$ python -q
>>> import numpy as np
>>> from numpy import linalg as LA
>>> np.set_printoptions(precision=3, suppress=True, linewidth=140, legacy="1.25")
>>> J = np.loadtxt("m.csv", delimiter=",")
>>> print(J)
[[ 3.05   2.916 -0.215]
 [ 2.884  3.162  0.047]
 [ 2.833  2.756  0.006]
 [ 3.068  3.132 -0.218]
 [ 2.996  3.22  -0.017]
 [ 3.019  3.032 -0.07 ]
 [ 2.957  3.008  0.139]
 [ 3.057  2.771 -0.026]
 [ 2.986  2.985 -0.016]
 [ 2.975  2.889 -0.05 ]
 [ 3.112  3.001 -0.286]
 [ 2.957  3.021 -0.194]
 [ 2.95   3.027  0.087]
 [ 2.989  2.96   0.021]
 [ 3.102  3.003 -0.115]
 [ 3.046  3.066  0.165]
 [ 2.941  2.963  0.101]
 [ 2.846  2.907 -0.104]
 [ 1.962  1.943  2.958]
 [ 1.922  2.09   3.01 ]
 [ 1.958  2.051  3.147]
 [ 1.926  2.046  3.144]
 [ 2.029  1.851  2.899]
 [ 1.879  2.061  2.844]
 [ 2.258  1.786  2.944]
 [ 2.128  2.117  2.902]
 [ 2.038  1.971  3.1  ]
 [ 2.07   2.166  3.036]
 [ 1.881  1.942  2.99 ]
 [ 1.92   1.985  2.88 ]
 [ 2.034  1.966  3.086]
 [ 2.133  1.909  2.97 ]
 [ 2.128  2.177  3.159]
 [ 1.951  1.802  3.   ]
 [ 1.8    1.972  2.877]
 [ 2.027  1.977  2.969]]
>>> basis = J[[23, 1]].astype(float)
>>> for _ in range(4):
...     labels = LA.norm(J[:, None] - basis, axis=-1).argmin(axis=1)
...     basis = np.array([J[labels == j].mean(axis=0) for j in range(2)])
... 
>>> print(labels)
[1 1 1 1 1 1 1 1 1 1 1 1 1 1 1 1 1 1 0 0 0 0 0 0 0 0 0 0 0 0 0 0 0 0 0 0]
>>> print(np.abs(basis[1] - basis[0]).argmax())
2
>>> u = np.array([0, 0, 3, 0, -1, 1, 2, 3, 3, 3, 0, 2, 0])
>>> feats = u[np.abs(np.subtract.outer(np.arange(13), np.arange(13)))]
>>> print(feats)
[[ 0  0  3  0 -1  1  2  3  3  3  0  2  0]
 [ 0  0  0  3  0 -1  1  2  3  3  3  0  2]
 [ 3  0  0  0  3  0 -1  1  2  3  3  3  0]
 [ 0  3  0  0  0  3  0 -1  1  2  3  3  3]
 [-1  0  3  0  0  0  3  0 -1  1  2  3  3]
 [ 1 -1  0  3  0  0  0  3  0 -1  1  2  3]
 [ 2  1 -1  0  3  0  0  0  3  0 -1  1  2]
 [ 3  2  1 -1  0  3  0  0  0  3  0 -1  1]
 [ 3  3  2  1 -1  0  3  0  0  0  3  0 -1]
 [ 3  3  3  2  1 -1  0  3  0  0  0  3  0]
 [ 0  3  3  3  2  1 -1  0  3  0  0  0  3]
 [ 2  0  3  3  3  2  1 -1  0  3  0  0  0]
 [ 0  2  0  3  3  3  2  1 -1  0  3  0  0]]
>>> # equal to its transpose
>>> x0 = np.array([4, 0, 7, 9, 5, 6, 2, 7, 1, 2, 2, 8, 8])
>>> print(feats @ x0)
[72 68 70 70 76 92 41 34 34 95 89 84 76]
>>> print(feats @ np.ones(13))
[16. 16. 17. 17. 13. 11. 10. 11. 13. 17. 17. 16. 16.]
>>> print(feats @ np.eye(13)[3])
[ 0.  3.  0.  0.  0.  3.  0. -1.  1.  2.  3.  3.  3.]
>>> print((feats @ x0).argmax())
9
>>> vals, V = LA.eigh(feats)
>>> print((vals > 1e-8).sum(), (vals < -1e-8).sum())
7 6
>>> print(np.all(LA.eigvalsh(feats) > 0))
False
>>> print(round(LA.eigvalsh(feats).min(), 3))
-7.647
>>> print(LA.norm(feats, axis=0))
[6.782 6.782 7.141 7.141 6.557 5.916 5.477 5.916 6.557 7.141 7.141 6.782 6.782]
>>> print(LA.norm(feats, axis=1).argmax())
2
>>> print(round(float(LA.norm(feats, 1)), 3), round(LA.norm(feats, np.inf), 3))
19.0 19.0
>>> print(LA.norm(feats, axis=1))
[6.782 6.782 7.141 7.141 6.557 5.916 5.477 5.916 6.557 7.141 7.141 6.782 6.782]
>>> t3 = np.stack([feats, 4 * feats, feats[::-1]])
>>> print(np.einsum("bij,cij->bc", t3, t3))
[[ 574 2296  140]
 [2296 9184  560]
 [ 140  560  574]]
>>> print(LA.matrix_rank(t3))
[13 13 13]
>>> print((t3 @ feats.T).shape)
(3, 13, 13)
>>> m1 = np.loadtxt("arr.csv", delimiter=",")
>>> print(m1)
[[4.974 3.    3.023]
 [4.995 3.011 2.985]
 [5.015 3.    3.   ]
 [4.991 3.006 2.985]
 [5.008 2.982 2.999]
 [4.944 3.035 2.982]
 [5.008 2.983 2.962]
 [4.984 2.982 3.035]
 [4.965 2.973 2.992]
 [4.997 2.98  3.015]
 [4.972 2.995 3.003]
 [4.983 3.008 3.02 ]
 [5.026 2.992 3.017]
 [5.023 3.009 2.987]
 [4.986 3.007 2.981]
 [5.008 5.019 3.005]
 [5.02  5.035 2.995]
 [5.007 5.008 3.023]
 [5.    5.006 3.04 ]
 [5.021 5.008 3.008]
 [5.    5.006 2.987]
 [5.012 5.    2.978]
 [4.982 5.008 3.011]
 [5.007 4.993 2.983]
 [4.994 4.991 3.011]
 [5.011 4.975 3.005]
 [5.007 4.999 3.049]
 [5.016 5.004 2.992]
 [4.968 5.012 3.   ]
 [4.997 5.015 2.972]
 [1.006 2.007 2.97 ]
 [0.953 2.019 3.007]
 [1.028 1.962 3.021]
 [1.001 2.003 3.009]
 [0.951 2.026 3.   ]
 [1.011 2.015 3.01 ]
 [1.004 2.011 3.007]
 [0.998 1.986 3.043]
 [1.01  1.992 3.01 ]
 [0.967 1.999 2.994]
 [0.987 2.01  3.017]
 [1.009 2.006 3.004]
 [0.975 1.975 2.987]
 [1.005 2.04  2.996]
 [1.007 1.972 2.989]]
>>> basis = m1[[31, 40]].astype(float)
>>> for _ in range(7):
...     labels = LA.norm(m1[:, None] - basis, axis=-1).argmin(axis=1)
...     basis = np.array([m1[labels == j].mean(axis=0) for j in range(2)])
... 
>>> print(labels)
[1 1 1 1 1 1 1 1 1 1 1 1 1 1 1 1 1 1 1 1 1 1 1 1 1 1 1 1 1 1 0 0 0 0 0 0 0 0 0 0 0 0 0 0 0]
>>> print(basis)
[[0.994 2.002 3.004]
 [4.997 4.001 3.002]]
>>> print(np.bincount(labels))
[15 30]
>>> Ac = m1 - m1.mean(axis=0)
>>> V = LA.svd(Ac)[2][:1]
>>> out = Ac - Ac @ V.T @ V
>>> print(round(LA.norm(out) / LA.norm(Ac), 3))
0.318
>>> print((Ac @ V.T).std(axis=0))
[2.146]
>>> print(out.std(axis=0))
[0.363 0.62  0.019]
>>> arr = np.loadtxt("data.csv", delimiter=",")
>>> print(arr)
[[ 2.873  2.863 -2.338  0.031 -3.405  2.673 -0.572 -2.352]
 [ 3.219  3.067 -1.87  -0.3   -3.24   3.318  0.448 -2.487]
 [ 3.517  2.789 -1.675  0.17  -2.698  3.594 -0.548 -2.368]
 [ 2.734  3.102 -2.457  0.147 -2.773  3.297 -0.491 -2.085]
 [ 1.589  0.393  0.804 -1.301 -0.342 -2.763  3.069  1.401]
 [ 2.136  0.536  0.832 -1.205 -0.098 -2.715  2.786  1.049]
 [ 1.631 -0.083  1.142 -1.57  -0.521 -2.223  3.074  1.416]
 [ 1.945 -0.817  0.67  -0.689  0.156 -3.31   3.831  1.013]
 [ 2.732  3.273 -2.966  3.348 -0.049  0.77   1.492 -0.409]
 [ 3.239  2.868 -3.462  3.049 -0.394  0.624  1.651 -0.416]
 [ 3.089  2.765 -3.221  2.989 -0.016  1.034  1.19  -0.15 ]
 [ 2.699  3.315 -2.937  2.964 -0.193  1.277  1.088 -0.345]]
>>> out = np.c_[arr[:, :4] @ np.array([[0, 0, 3, 2], [2, 1, 2, 3], [3, 1, 1, 2], [2, 0, 3, 0]]), np.array([0, 1, -2, -1, 0, -1, 1, -1, -1, 2, 1, 1])]
>>> print(out)
[[-1.226  0.525 12.1    9.659  0.   ]
 [-0.076  1.197 13.021 11.899  1.   ]
 [ 0.893  1.114 14.964 12.051 -2.   ]
 [-0.873  0.645 12.39   9.86  -1.   ]
 [ 0.596  1.197  2.454  5.965  0.   ]
 [ 1.158  1.368  4.697  7.544 -1.   ]
 [ 0.12   1.059  1.159  5.297  1.   ]
 [-1.002 -0.147  2.804  2.779 -1.   ]
 [ 4.344  0.307 21.82   9.351 -1.   ]
 [ 1.448 -0.594 21.138  8.158  2.   ]
 [ 1.845 -0.456 20.543  8.031  1.   ]
 [ 3.747  0.378 20.682  9.469  1.   ]]
>>> print(LA.matrix_rank(out))
5
>>> print(np.round(LA.lstsq(arr, out[:, 0])[0], 3) + 0)
[0. 2. 3. 2. 0. 0. 0. 0.]
>>> print(np.round(LA.norm(out - arr @ LA.lstsq(arr, out)[0], axis=0), 3) + 0)
[0.    0.    0.    0.    2.651]
>>> rng = np.random.default_rng(28)
>>> ang = np.sort(rng.uniform(-2, 2, 28))
>>> mat = np.c_[ang, ang ** 2, ang ** 3] @ np.array([[2, 0, 2, 0, 2, 2, 0], [2, 1, 1, 1, 1, 1, 2], [1, 1, 2, 0, 1, 2, 0]])
>>> print(mat)
[[ -3.615  -3.485 -14.572   3.736  -7.351 -14.572   7.472]
 [ -3.291  -3.05  -13.345   3.501  -6.793 -13.345   7.003]
 [ -2.948  -2.587 -12.01    3.237  -6.186 -12.01    6.474]
 [ -2.569  -2.071 -10.482   2.921  -5.49  -10.482   5.842]
 [ -2.375  -1.807  -9.678   2.748  -5.122  -9.678   5.496]
 [ -1.636  -0.8    -6.386   1.975  -3.611  -6.386   3.95 ]
 [ -1.399  -0.483  -5.209   1.664  -3.063  -5.209   3.328]
 [ -1.127  -0.139  -3.742   1.238  -2.365  -3.742   2.476]
 [ -0.85    0.119  -2.091   0.68   -1.53   -2.091   1.361]
 [ -0.751   0.148  -1.536   0.466  -1.217  -1.536   0.932]
 [ -0.751   0.148  -1.534   0.466  -1.217  -1.534   0.931]
 [ -0.713   0.146  -1.348   0.391  -1.104  -1.348   0.782]
 [ -0.712   0.146  -1.344   0.389  -1.101  -1.344   0.778]
 [ -0.158   0.007  -0.166   0.007  -0.165  -0.166   0.015]
 [  0.171   0.007   0.165   0.006   0.165   0.165   0.012]
 [  0.297   0.019   0.282   0.017   0.28    0.282   0.034]
 [  1.235   0.24    1.135   0.17    1.065   1.135   0.34 ]
 [  1.571   0.355   1.449   0.239   1.332   1.449   0.477]
 [  4.472   1.711   4.418   0.882   3.59    4.418   1.765]
 [  5.585   2.33    5.656   1.13    4.456   5.656   2.259]
 [  6.366   2.784   6.549   1.301   5.065   6.549   2.602]
 [  7.778   3.639   8.207   1.605   6.173   8.207   3.21 ]
 [  7.842   3.679   8.283   1.619   6.223   8.283   3.238]
 [  9.563   4.768  10.37    1.981   7.583  10.37    3.961]
 [ 10.934   5.664  12.074   2.262   8.672  12.074   4.524]
 [ 11.469   6.019  12.748   2.37    9.099  12.748   4.741]
 [ 15.979   9.119  18.592   3.253  12.726  18.592   6.505]
 [ 16.883   9.758  19.794   3.424  13.459  19.794   6.847]]
>>> # rows and columns are dependent
>>> U, sig, Vh = LA.svd(mat)
>>> V = Vh[:(sig > 1e-8).sum()]
>>> x0 = mat[26] + 4 * mat[20] + rng.integers(2) * np.eye(7)[3]
>>> print(x0)
[41.443 20.256 44.788  8.456 32.988 44.788 16.912]
>>> print(round(LA.norm(x0 - V.T @ V @ x0), 3))
0.0
>>> print(np.sort(np.abs(LA.eigvals(feats))))
[ 1.405  1.689  3.161  3.485  4.012  5.045  5.794  6.036  6.822  6.874  7.41   7.647 15.11 ]
>>> print(np.allclose(feats, feats.T))
True
>>> print(np.allclose(feats @ feats.T, feats.T @ feats))
True
>>> basis = mat[[0, 12]].astype(float)
>>> for _ in range(6):
...     labels = LA.norm(mat[:, None] - basis, axis=-1).argmin(axis=1)
...     basis = np.array([mat[labels == j].mean(axis=0) for j in range(2)])
... 
>>> print(labels)
[0 0 0 0 0 0 0 0 0 0 0 0 0 0 0 0 1 1 1 1 1 1 1 1 1 1 1 1]
>>> print(np.bincount(labels))
[16 12]
>>> print(basis[1] - basis[0])
[ 9.708  5.027 14.293  0.221  9.487 14.293  0.442]
>>> print(basis)
[[-1.402 -0.855 -5.187  1.465 -2.867 -5.187  2.93 ]
 [ 8.306  4.172  9.106  1.686  6.62   9.106  3.372]]
>>> def softmax(z):
...     e = np.exp(z - z.max(axis=-1, keepdims=True))
...     return e / e.sum(axis=-1, keepdims=True)
... 
>>> print(np.round(softmax(10 * mat[18]), 3) + 0)
[0.461 0.    0.27  0.    0.    0.27  0.   ]
>>> print(softmax(mat).sum(axis=1))
[1. 1. 1. 1. 1. 1. 1. 1. 1. 1. 1. 1. 1. 1. 1. 1. 1. 1. 1. 1. 1. 1. 1. 1. 1. 1. 1. 1.]
>>> scores = mat @ mat.T / np.sqrt(7)
>>> print(softmax(scores).round(6).argmax(axis=1))
[ 0  0  0  0  0  0  0  0  0  0  0  0  0  0 27 27 27 27 27 27 27 27 27 27 27 27 27 27]
>>> X = np.load("sample14.npy")
>>> print(X)
[[ 1  0  0  0  0  0  0]
 [ 3  1  0  0  0  0  0]
 [ 2  1  1  0  0  0  0]
 [-1  1  1  1  0  0  0]
 [-3 -1 -1 -3  1  0  0]
 [-2  0  3  0  2  1  0]
 [-2  1 -3  0 -1  0  1]]
>>> # triangular, det is the product of the diagonal
>>> u = np.array([1, 2, -2, 0, 1, -2, 2])
>>> out = X + np.outer(u, np.eye(7)[1])
>>> print(np.round(LA.det(out) / LA.det(X), 3), np.round(1 + LA.solve(X, u)[1], 3))
-0.0 0.0
>>> print(LA.matrix_rank(LA.inv(out) - LA.inv(X), tol=1e-8))
2
>>> print(LA.matrix_rank(out - X))
1
>>> x0 = np.array([1, -3, 3, 3, 5, 4, 0])
>>> a = np.maximum(X @ x0, 0)
>>> print(X.T @ a)
[-39   4  67   2  42  21   0]
>>> print(np.maximum(X @ x0, 0) - np.maximum(-X @ x0, 0))
[  1   0   2   2  -7  21 -19]
>>> print(np.flatnonzero(a > 1e-9))
[0 2 3 5]
>>> print(a)
[ 1  0  2  2  0 21  0]
>>> print(round(LA.norm(X), 3))
8.718
>>> print(X.sum(axis=1))
[ 1  4  4  2 -7  4 -4]
>>> print(X.sum(axis=0))
[-2  3  1 -2  2  1  1]
>>> x0 = np.array([-1, 7, 1, 6, -5, 1, -2, 8])
>>> y = arr @ x0
>>> print(y)
[ 17.042  13.306  14.587  18.869  -1.823  -4.187  -4.928 -14.776  32.06   27.633  28.513  32.659]
>>> y = y + 0.05 * rng.normal(size=12)
>>> print(y)
[ 17.112  13.325  14.538  18.828  -1.86   -4.176  -4.903 -14.767  32.068  27.651  28.474  32.661]
>>> b, *_ = LA.lstsq(arr, y)
>>> print([round(float(LA.norm(LA.solve(arr.T @ arr + lam * np.eye(8), arr.T @ y))), 2) for lam in (0, 1, 10, 100)])
[13.52, 7.61, 4.85, 3.06]
>>> print(round(LA.norm(y - arr @ b), 3))
0.077
>>> print(b)
[-1.029  6.997  1.037  6.073 -5.094  0.961 -2.001  7.991]
>>> print(b.round())
[-1.  7.  1.  6. -5.  1. -2.  8.]
>>> labels = rng.permutation(7)
>>> print(labels)
[5 3 4 1 0 2 6]
>>> out = X[labels][:, labels]
>>> print(out)
[[ 1  0  2  0 -2  3  0]
 [ 0  1  0  1 -1  1  0]
 [ 0 -3  1 -1 -3 -1  0]
 [ 0  0  0  1  3  0  0]
 [ 0  0  0  0  1  0  0]
 [ 0  0  0  1  2  1  0]
 [ 0  0 -1  1 -2 -3  1]]
>>> print(round(LA.det(out), 3), np.round(LA.det(X[labels]), 3))
1.0 1.0
>>> E = np.loadtxt("a.csv", delimiter=",")
>>> print(E)
[[-0.943 -1.362  1.861  0.701  0.643  0.212  0.421  0.194  0.751 -0.23   0.128 -1.146 -1.104]
 [ 0.022  0.012  0.001 -0.018 -0.028  0.001  0.081  0.046  0.065  0.077  0.057 -0.024 -0.054]
 [-3.039 -4.187  5.758  2.067  2.064  0.293  1.163  0.559  1.762 -0.57   0.541 -3.529 -3.259]
 [-0.004  0.018 -0.04   0.07  -0.06   0.056 -0.017 -0.029 -0.014  0.002 -0.074 -0.085 -0.026]
 [-1.016 -1.415  1.929  0.661  0.698  0.069  0.338  0.22   0.546 -0.237  0.16  -1.205 -1.158]
 [-2.059 -2.822  3.764  1.417  1.453  0.254  0.809  0.37   1.23  -0.383  0.355 -2.315 -2.214]
 [-3.029 -4.205  5.788  2.132  2.181  0.243  1.158  0.591  1.696 -0.618  0.642 -3.626 -3.349]
 [-1.058 -1.332  1.853  0.649  0.712  0.125  0.41   0.139  0.598 -0.223  0.235 -1.26  -1.138]
 [-1.078 -1.435  1.856  0.611  0.825  0.148  0.415  0.152  0.673 -0.229  0.198 -1.216 -1.128]
 [-1.944 -2.813  3.853  1.385  1.462  0.228  0.782  0.393  1.208 -0.487  0.476 -2.322 -2.242]
 [-2.074 -2.869  3.835  1.468  1.462  0.245  0.812  0.394  1.237 -0.36   0.376 -2.403 -2.177]
 [-2.014 -2.788  3.844  1.451  1.349  0.191  0.889  0.404  1.127 -0.392  0.404 -2.368 -2.147]
 [ 0.014 -0.01  -0.045 -0.001 -0.002 -0.074 -0.039 -0.037 -0.019  0.039 -0.004 -0.024 -0.039]
 [-3.051 -4.203  5.766  2.104  2.106  0.347  1.169  0.568  1.81  -0.557  0.597 -3.659 -3.349]
 [-1.022 -1.334  1.935  0.673  0.693  0.041  0.423  0.266  0.54  -0.198  0.159 -1.142 -1.104]
 [-2.04  -2.725  3.855  1.466  1.373  0.174  0.791  0.384  1.204 -0.395  0.361 -2.401 -2.182]
 [-3.038 -4.17   5.661  2.047  2.065  0.28   1.202  0.585  1.781 -0.542  0.635 -3.557 -3.308]]
>>> U, sig, Vh = LA.svd(E)
>>> print(np.argmax(sig[:-1] / (sig[1:] + 1e-6)) + 1)
1
>>> print(sig)
[25.787  0.323  0.268  0.233  0.204  0.188  0.155  0.139  0.107  0.098  0.075  0.054  0.042]
>>> out = U[:, :1] @ np.diag(sig[:1]) @ Vh[:1]
>>> print(round(LA.norm(E - out) / LA.norm(E), 3))
0.024
>>> print(LA.matrix_rank(E, rtol=0.05))
1
